$ ipython --no-banner

In [1]: import numpy as np

In [2]: np.set_printoptions(precision=3, suppress=True, linewidth=120, sign=" ")

In [3]: X = np.array([[1, -3, 2, 2, 3, -3, -3, 1],
   ...:     [-2, 3, 2, 2, -1, 0, 2, 3],
   ...:     [-1, -2, 0, 1, -2, 1, 2, 0],
   ...:     [1, -3, 0, 2, -2, 3, -1, 0],
   ...:     [3, -1, -2, 0, -1, -2, -3, 2],
   ...:     [-3, 0, 0, 1, -1, 0, 1, -1],
   ...:     [0, 0, -2, -1, 1, -1, -3, -2],
   ...:     [-1, 3, -2, -1, 0, 3, 2, -2],
   ...:     [0, 2, 3, 0, -1, -3, -3, 3],
   ...:     [3, -2, 3, 3, 2, -1, 1, 3],
   ...:     [2, 3, -1, -1, -2, 1, -1, 0],
   ...:     [2, 1, 3, 3, 1, 2, -2, -2],
   ...:     [0, 1, -1, 1, -2, -3, -1, -2],
   ...:     [0, -3, -2, -1, 0, 2, 0, -3],
   ...:     [3, 2, 2, 2, -1, 2, -2, -2]])

In [4]: X[:, 0] = 4 * X[:, 4]

In [5]: X
Out[5]: 
array([[12, -3,  2,  2,  3, -3, -3,  1],
       [-4,  3,  2,  2, -1,  0,  2,  3],
       [-8, -2,  0,  1, -2,  1,  2,  0],
       [-8, -3,  0,  2, -2,  3, -1,  0],
       [-4, -1, -2,  0, -1, -2, -3,  2],
       [-4,  0,  0,  1, -1,  0,  1, -1],
       [ 4,  0, -2, -1,  1, -1, -3, -2],
       [ 0,  3, -2, -1,  0,  3,  2, -2],
       [-4,  2,  3,  0, -1, -3, -3,  3],
       [ 8, -2,  3,  3,  2, -1,  1,  3],
       [-8,  3, -1, -1, -2,  1, -1,  0],
       [ 4,  1,  3,  3,  1,  2, -2, -2],
       [-8,  1, -1,  1, -2, -3, -1, -2],
       [ 0, -3, -2, -1,  0,  2,  0, -3],
       [-4,  2,  2,  2, -1,  2, -2, -2]])

In [6]: np.argsort(-np.linalg.norm(X, axis=0).round(6), kind="stable")[:3]
Out[6]: array([ 0,  1,  5])

In [7]: np.linalg.matrix_rank(X, rtol=0.1)
Out[7]: np.int64(7)

In [8]: round(np.linalg.norm(X, 2) / np.linalg.norm(X), 3)
Out[8]: np.float64(0.806)

In [9]: rk = np.linalg.matrix_rank(X)

In [10]: rk
Out[10]: np.int64(7)

In [11]: null = np.linalg.svd(X)[2][rk:].T

In [12]: [int(np.linalg.matrix_rank(X[:, :j + 1])) for j in range(8)]
Out[12]: [1, 2, 3, 4, 4, 5, 6, 7]

In [13]: np.round(X @ null, 3) + 0
Out[13]: 
array([[ 0.],
       [ 0.],
       [ 0.],
       [ 0.],
       [ 0.],
       [ 0.],
       [ 0.],
       [ 0.],
       [ 0.],
       [ 0.],
       [ 0.],
       [ 0.],
       [ 0.],
       [ 0.],
       [ 0.]])

In [14]: np.round(null[:, 0] / null[np.abs(null[:, 0]).round(6).argmax(), 0], 3) + 0
Out[14]: array([-0.25,  0.  ,  0.  ,  0.  ,  1.  ,  0.  ,  0.  ,  0.  ])

In [15]: x0 = np.array([1, 2, 1, 3, 3, 2, -1, -1])

In [16]: h1 = np.maximum(X @ x0, 0)

In [17]: np.maximum(X @ (3 * x0), 0)
Out[17]: array([ 57,   6,   0,   0,   0,   0,  15,  21,   0,  48,   0,  87,   0,   0,  39])

In [18]: X.T @ h1
Out[18]: array([ 432,   -7,  179,  191,  108,   27, -122,  -35])

In [19]: X * (h1 > 1e-9)[:, None]
Out[19]: 
array([[12, -3,  2,  2,  3, -3, -3,  1],
       [-4,  3,  2,  2, -1,  0,  2,  3],
       [ 0,  0,  0,  0,  0,  0,  0,  0],
       [ 0,  0,  0,  0,  0,  0,  0,  0],
       [ 0,  0,  0,  0,  0,  0,  0,  0],
       [ 0,  0,  0,  0,  0,  0,  0,  0],
       [ 4,  0, -2, -1,  1, -1, -3, -2],
       [ 0,  3, -2, -1,  0,  3,  2, -2],
       [ 0,  0,  0,  0,  0,  0,  0,  0],
       [ 8, -2,  3,  3,  2, -1,  1,  3],
       [ 0,  0,  0,  0,  0,  0,  0,  0],
       [ 4,  1,  3,  3,  1,  2, -2, -2],
       [ 0,  0,  0,  0,  0,  0,  0,  0],
       [ 0,  0,  0,  0,  0,  0,  0,  0],
       [-4,  2,  2,  2, -1,  2, -2, -2]])

In [20]: h1
Out[20]: array([ 19,   2,   0,   0,   0,   0,   5,   7,   0,  16,   0,  29,   0,   0,  13])
